In [1]: import numpy as np

In [2]: import numpy.linalg as la

In [3]: np.set_printoptions(precision=2, suppress=True, linewidth=160, floatmode="fixed")

In [4]: def rnd(a):
   ...:     return np.round(a, 2) + 0
   ...: 

In [5]: M = np.load("layer14.npy")

In [6]: M
Out[6]: 
array([[ 4,  5,  6,  7],
       [ 8,  9, 10, 11]])

In [7]: U, sig, VT = la.svd(M, full_matrices=False)

In [8]: rnd(U.T @ M @ VT.T)
Out[8]: 
array([[22.17,  0.00],
       [ 0.00,  0.81]])

In [9]: U.shape, sig.shape, VT.shape
Out[9]: ((2, 2), (2,), (2, 4))

In [10]: rnd(VT @ VT.T)
Out[10]: 
array([[1.00, 0.00],
       [0.00, 1.00]])

In [11]: rnd(U.T @ U)
Out[11]: 
array([[1.00, 0.00],
       [0.00, 1.00]])

In [12]: rnd(np.cumsum(sig ** 2) / np.sum(sig ** 2))
Out[12]: array([1.00, 1.00])

In [13]: rnd(np.abs(VT[0]))
Out[13]: array([0.40, 0.46, 0.53, 0.59])

In [14]: rnd(np.sqrt((sig ** 2).sum())), rnd(la.norm(M))
Out[14]: (np.float64(22.18), np.float64(22.18))

In [15]: np.abs(U[:, 0]).round(6).argmax()
Out[15]: np.int64(1)

In [16]: rnd(sig)
Out[16]: array([22.17,  0.81])

In [17]: la.cond(M) > 100
Out[17]: np.False_

In [18]: rnd(la.norm(M, 2) / la.norm(M))
Out[18]: np.float64(1.0)

In [19]: B = M / la.norm(M, axis=1, keepdims=True)

In [20]: cov = B @ B.T

In [21]: rnd(la.norm(B, axis=1))
Out[21]: array([1.00, 1.00])

In [22]: (cov - 2 * np.eye(2)).round(6).argmax(axis=1)
Out[22]: array([1, 0])

In [23]: B = M[0, 0] * M[1:] - np.outer(M[1:, 0], M[0])

In [24]: B
Out[24]: array([[  0,  -4,  -8, -12]])

In [25]: np.flatnonzero(~B.round(6).any(axis=1))
Out[25]: array([], dtype=int64)

In [26]: M[:, 0] / M[0, 0]
Out[26]: array([1.00, 2.00])

In [27]: la.matrix_rank(B), la.matrix_rank(M)
Out[27]: (np.int64(1), np.int64(2))

In [28]: r0, r1 = M[1], M[0]

In [29]: r0 @ r1
Out[29]: np.int64(214)

In [30]: p = (r0 @ r1) / (r0 @ r0) * r0

In [31]: rnd(la.norm(r0 + r1) ** 2 + la.norm(r0 - r1) ** 2)
Out[31]: np.float64(984.0)

In [32]: rnd(r1 - p)
Out[32]: array([-0.68, -0.26,  0.15,  0.57])

In [33]: np.outer(r0, r1)
Out[33]: 
array([[32, 40, 48, 56],
       [36, 45, 54, 63],
       [40, 50, 60, 70],
       [44, 55, 66, 77]])

In [34]: J = np.load("test5.npy")

In [35]: J
Out[35]: 
array([[1.00, 0.00, 0.00],
       [0.00, 0.67, 0.33],
       [0.50, 0.00, 0.50]])

In [36]: w, vecs = la.eig(J)

In [37]: rnd(np.sort(la.eigvals(J @ J)))
Out[37]: array([0.25, 0.45, 1.00])

In [38]: rnd(np.sort(la.eigvals(la.inv(J))))
Out[38]: array([1.00, 1.49, 2.00])

In [39]: U, sig, VT = la.svd(M)

In [40]: rnd(sig)
Out[40]: array([22.17,  0.81])

In [41]: B = U[:, :1] @ np.diag(sig[:1]) @ VT[:1]

In [42]: la.matrix_rank(M, rtol=0.05)
Out[42]: np.int64(1)

In [43]: rnd(la.norm(M - B, 2)), rnd(sig[1])
Out[43]: (np.float64(0.81), np.float64(0.81))

In [44]: la.matrix_rank(B)
Out[44]: np.int64(1)

In [45]: rnd(np.abs(M - B).max())
Out[45]: np.float64(0.51)

In [46]: J.sum(axis=1)
Out[46]: array([1.00, 1.00, 1.00])

In [47]: rnd(la.norm(J))
Out[47]: np.float64(1.43)

In [48]: rnd(np.diff(J, axis=0))
Out[48]: 
array([[-1.00,  0.67,  0.33],
       [ 0.50, -0.67,  0.17]])

In [49]: J - J[0]
Out[49]: 
array([[ 0.00,  0.00,  0.00],
       [-1.00,  0.67,  0.33],
       [-0.50,  0.00,  0.50]])

In [50]: B = J / np.sqrt((J ** 2).mean(axis=1, keepdims=True))

In [51]: rnd(la.norm(B, axis=1))
Out[51]: array([1.73, 1.73, 1.73])

In [52]: feats = np.load("case7.npy")

In [53]: rnd(feats)
Out[53]: 
array([[ 0.87,  0.00,  0.00, -0.50],
       [ 0.00,  1.00,  0.00,  0.00],
       [ 0.00,  0.00,  1.00,  0.00],
       [ 0.50,  0.00,  0.00,  0.87]])

In [54]: # splits into 3 blocks

In [55]: x = np.array([1, 1, -2, 2])

In [56]: rnd(la.norm(x)), rnd(la.norm(feats @ x))
Out[56]: (np.float64(3.16), np.float64(3.16))

In [57]: rnd(la.det(feats))
Out[57]: np.float64(1.0)

In [58]: feats[:, 2] @ feats[:, 1]
Out[58]: np.float64(0.0)

In [59]: rnd(la.svd(feats, compute_uv=False))
Out[59]: array([1.00, 1.00, 1.00, 1.00])

In [60]: rnd(la.pinv(feats))
Out[60]: 
array([[ 0.87,  0.00,  0.00,  0.50],
       [ 0.00,  1.00,  0.00,  0.00],
       [ 0.00,  0.00,  1.00,  0.00],
       [-0.50,  0.00,  0.00,  0.87]])

In [61]: F = np.load("sample0.npy")

In [62]: F
Out[62]: 
array([[1, 2, 0, 0],
       [1, 0, 0, 0],
       [0, 0, 1, 2],
       [0, 0, 1, 0]])

In [63]: rng = np.random.default_rng(913779)

In [64]: z = rng.permutation(3)

In [65]: z
Out[65]: array([0, 1, 2])

In [66]: B = J[z][:, z]

In [67]: rnd(np.sort(np.abs(la.eigvals(B))))
Out[67]: array([0.50, 0.67, 1.00])

In [68]: np.trace(B)
Out[68]: np.float64(2.17)

In [69]: x = np.array([4, 4, 3, 6])

In [70]: rhs = F @ x

In [71]: rhs
Out[71]: array([12,  4, 15,  3])

In [72]: rnd(la.solve(F, F[:, 0]))
Out[72]: array([1.00, 0.00, 0.00, 0.00])

In [73]: rnd(la.solve(F.T, F[2]))
Out[73]: array([0.00, 0.00, 1.00, 0.00])

In [74]: rnd(la.solve(F, rhs + F[:, 1]))
Out[74]: array([4.00, 5.00, 3.00, 6.00])

In [75]: np.allclose(F, F.T)
Out[75]: False

In [76]: rnd(la.det(F))
Out[76]: np.float64(4.0)

In [77]: np.allclose(F @ F.T, F.T @ F)
Out[77]: False

In [78]: (F - F.T) / 2
Out[78]: 
array([[ 0.00,  0.50,  0.00,  0.00],
       [-0.50,  0.00,  0.00,  0.00],
       [ 0.00,  0.00,  0.00,  0.50],
       [ 0.00,  0.00, -0.50,  0.00]])

In [79]: la.matrix_power(F, 3)
Out[79]: 
array([[5, 6, 0, 0],
       [3, 2, 0, 0],
       [0, 0, 5, 6],
       [0, 0, 3, 2]])

In [80]: rnd(np.sort(np.abs(la.eigvals(F))))
Out[80]: array([1.00, 1.00, 2.00, 2.00])

In [81]: np.trace(F)
Out[81]: np.int64(2)

In [82]: W0 = np.loadtxt("w.csv", delimiter=",")

In [83]: W0
Out[83]: 
array([[-0.88, -5.32,  0.55],
       [-1.71, -1.82, -1.21],
       [-1.71, -3.54,  0.97],
       [ 4.62, 14.82,  5.76],
       [-1.58, -4.14, -0.13],
       [-2.42, -3.30,  1.11],
       [-0.97, -2.35, -0.08],
       [-2.85, -2.95,  1.86],
       [-2.95, -3.53, -1.20],
       [ 3.08,  1.31, -1.24],
       [-2.82, -3.71,  2.67],
       [-1.06, -1.76,  1.04],
       [ 5.33, -1.25, -3.65],
       [ 3.69, -0.22, -0.52],
       [-1.48, -1.92, -0.04],
       [-1.02, -3.79, -0.20],
       [ 2.96,  2.27, -1.48],
       [ 1.64,  1.58, -3.78],
       [ 6.13, 14.72,  6.25],
       [-1.48, -3.66, -0.08],
       [-0.77, -3.94, -0.37],
       [ 6.13, 17.53,  6.86],
       [ 1.98,  2.69, -3.14],
       [ 7.09, 16.06,  6.92]])

In [84]: Z = W0[[19, 0]].astype(float)

In [85]: for _ in range(3):
    ...:     z = la.norm(W0[:, None] - Z, axis=-1).argmin(axis=1)
    ...:     Z = np.array([W0[z == j].mean(axis=0) for j in range(2)])
    ...: 

In [86]: z
Out[86]: array([1, 1, 1, 0, 1, 1, 1, 1, 1, 0, 1, 1, 1, 1, 1, 1, 0, 1, 0, 1, 1, 0, 0, 0])

In [87]: rnd(Z[1] - Z[0])
Out[87]: array([ -5.34, -12.60,  -3.03])

In [88]: np.abs(Z[1] - Z[0]).argmax()
Out[88]: np.int64(1)
